>>> import numpy as np
>>> np.set_printoptions(precision=2, suppress=True, linewidth=100)
>>> arr = np.load("m.npy")
>>> print(arr)
[[ 3  4  1  3  2  0  1  4]
 [ 2  3  0  2  1 -1  0  3]
 [ 2  3  0  2  1 -1  0  3]
 [ 1  2 -1  1  0 -2 -1  2]
 [ 2  3  0  2  1 -1  0  3]
 [ 1  2 -1  1  0 -2 -1  2]]
>>> # rows and columns are dependent
>>> print(np.round(np.trace(np.linalg.pinv(arr) @ arr), 2))
2.0
>>> print(np.allclose(arr[:-1].T @ np.linalg.lstsq(arr[:-1].T, arr[-1])[0], arr[-1]))
True
>>> print(np.round(arr @ np.linalg.pinv(arr) @ arr, 2) + 0)
[[ 3.  4.  1.  3.  2.  0.  1.  4.]
 [ 2.  3.  0.  2.  1. -1.  0.  3.]
 [ 2.  3.  0.  2.  1. -1.  0.  3.]
 [ 1.  2. -1.  1.  0. -2. -1.  2.]
 [ 2.  3.  0.  2.  1. -1.  0.  3.]
 [ 1.  2. -1.  1.  0. -2. -1.  2.]]
>>> mat = np.load("test15.npy")
>>> print(mat)
[[ 1.    0.    0.    0.    0.    0.    0.    0.    0.    0.  ]
 [ 0.    1.    0.    0.    0.    0.    0.    0.    0.    0.  ]
 [ 0.    0.    1.    0.    0.    0.    0.    0.    0.    0.  ]
 [ 0.    0.    0.    0.5   0.    0.    0.    0.   -0.87  0.  ]
 [ 0.    0.    0.    0.    1.    0.    0.    0.    0.    0.  ]
 [ 0.    0.    0.    0.    0.    1.    0.    0.    0.    0.  ]
 [ 0.    0.    0.    0.    0.    0.    1.    0.    0.    0.  ]
 [ 0.    0.    0.    0.    0.    0.    0.    1.    0.    0.  ]
 [ 0.    0.    0.    0.87  0.    0.    0.    0.    0.5   0.  ]
 [ 0.    0.    0.    0.    0.    0.    0.    0.    0.    1.  ]]
>>> # orthonormal columns
>>> print(mat.sum(axis=1))
[ 1.    1.    1.   -0.37  1.    1.    1.    1.    1.37  1.  ]
>>> print(mat.shape)
(10, 10)
>>> print(np.unravel_index(np.abs(mat).argmax(), mat.shape))
(np.int64(0), np.int64(0))
>>> other = mat / np.linalg.norm(mat, axis=1, keepdims=True)
>>> gram = other @ other.T
>>> print(gram[8].round(2) + 0)
[0. 0. 0. 0. 0. 0. 0. 0. 1. 0.]
>>> print(np.argwhere(np.triu(np.abs(gram) > 0.95, 1)))
[]
>>> print(np.linalg.norm(other, axis=1))
[1. 1. 1. 1. 1. 1. 1. 1. 1. 1.]
>>> print(gram.round(2) + 0)
[[1. 0. 0. 0. 0. 0. 0. 0. 0. 0.]
 [0. 1. 0. 0. 0. 0. 0. 0. 0. 0.]
 [0. 0. 1. 0. 0. 0. 0. 0. 0. 0.]
 [0. 0. 0. 1. 0. 0. 0. 0. 0. 0.]
 [0. 0. 0. 0. 1. 0. 0. 0. 0. 0.]
 [0. 0. 0. 0. 0. 1. 0. 0. 0. 0.]
 [0. 0. 0. 0. 0. 0. 1. 0. 0. 0.]
 [0. 0. 0. 0. 0. 0. 0. 1. 0. 0.]
 [0. 0. 0. 0. 0. 0. 0. 0. 1. 0.]
 [0. 0. 0. 0. 0. 0. 0. 0. 0. 1.]]
